$ python -q
>>> import numpy as np
>>> from numpy import linalg as LA
>>> np.set_printoptions(precision=2, suppress=True, linewidth=120)
>>> J = np.loadtxt("arr.csv", delimiter=",")
>>> J
array([[-0.32,  0.56, -0.77],
       [ 0.7 , -0.41, -0.59],
       [-0.64, -0.72, -0.26]])
>>> # keeps lengths
>>> f = np.array([-4, 0, 3])
>>> M2 = J + np.outer(f, np.eye(3)[2])
>>> LA.matrix_rank(LA.inv(M2) - LA.inv(J), tol=1e-8)
np.int64(1)
>>> np.round(LA.det(M2) / LA.det(J), 2), round(float(1 + LA.solve(J, f)[2]), 2)
(np.float64(3.29), 3.29)
>>> x = np.array([8, 5, 4])
>>> 3 - LA.matrix_rank(J - np.eye(3), tol=1e-8)
np.int64(1)
>>> LA.inv(J)
array([[-0.32,  0.7 , -0.64],
       [ 0.56, -0.41, -0.72],
       [-0.77, -0.59, -0.26]])
>>> round(float(LA.norm(x)), 2), round(float(LA.norm(J @ x)), 2)
(10.25, 10.25)
>>> rng = np.random.default_rng(3724)
>>> idx = rng.permutation(3)
>>> idx
array([1, 2, 0])
>>> M2 = J[idx][:, idx]
>>> round(float(np.trace(M2)), 2)
-0.99
>>> X = np.load("layer2.npy")
>>> X
array([[-3.2, -1.4, -0.3],
       [-1.1,  0.1,  1. ],
       [-0.5, -1.5,  0.1]])
>>> O, r_ = LA.qr(X)
>>> np.trace(O @ O.T)
np.float64(3.0)
>>> O @ r_
array([[-3.2, -1.4, -0.3],
       [-1.1,  0.1,  1. ],
       [-0.5, -1.5,  0.1]])
>>> np.abs(np.diag(r_))
array([3.42, 1.41, 1.  ])
>>> np.round(O.T @ O, 2) + 0
array([[1., 0., 0.],
       [0., 1., 0.],
       [0., 0., 1.]])
>>> np.round(abs(r_[0, 0]), 2), np.round(LA.norm(X[:, 0]), 2)
(np.float64(3.42), np.float64(3.42))
